$ python3 -q
>>> import numpy as np
>>> import numpy.linalg as la
>>> np.set_printoptions(precision=2, suppress=True, linewidth=120)
>>> W0 = np.load("run9.npy")
>>> W0
array([[ -4., -14.,  12.,   4.],
       [ 16.,  30., -20.,  -8.],
       [  8.,  14.,  -8.,  -4.],
       [  8.,  10.,  -4.,   0.]])
>>> rng = np.random.default_rng(14814)
>>> lab = rng.permutation(4)
>>> lab
array([2, 1, 0, 3])
>>> Y = W0[lab][:, lab]
>>> Y
array([[ -8.,  14.,   8.,  -4.],
       [-20.,  30.,  16.,  -8.],
       [ 12., -14.,  -4.,   4.],
       [ -4.,  10.,   8.,   0.]])
>>> np.allclose(Y, Y.T)
False
>>> (Y + Y.T) / 2
array([[-8., -3., 10., -4.],
       [-3., 30.,  1.,  1.],
       [10.,  1., -4.,  6.],
       [-4.,  1.,  6.,  0.]])
>>> np.round(la.det(Y), 2)
np.float64(256.0)
>>> np.round(np.abs(la.eigvals(Y)).max(), 2)
np.float64(8.0)
>>> assert Y == Y.T
Traceback (most recent call last):
  File "<python-input-14>", line 1, in <module>
    assert Y == Y.T
           ^^^^^^^^
ValueError: The truth value of an array with more than one element is ambiguous. Use a.any() or a.all()
>>> Y @ Y
array([[-104.,  156.,   96.,  -48.],
       [-216.,  316.,  192.,  -96.],
       [ 120., -156.,  -80.,   48.],
       [ -72.,  132.,   96.,  -32.]])
>>> np.allclose(Y @ Y.T, Y.T @ Y)
False
>>> Y.inv()
Traceback (most recent call last):
  File "<python-input-17>", line 1, in <module>
    Y.inv()
    ^^^^^
AttributeError: 'numpy.ndarray' object has no attribute 'inv'
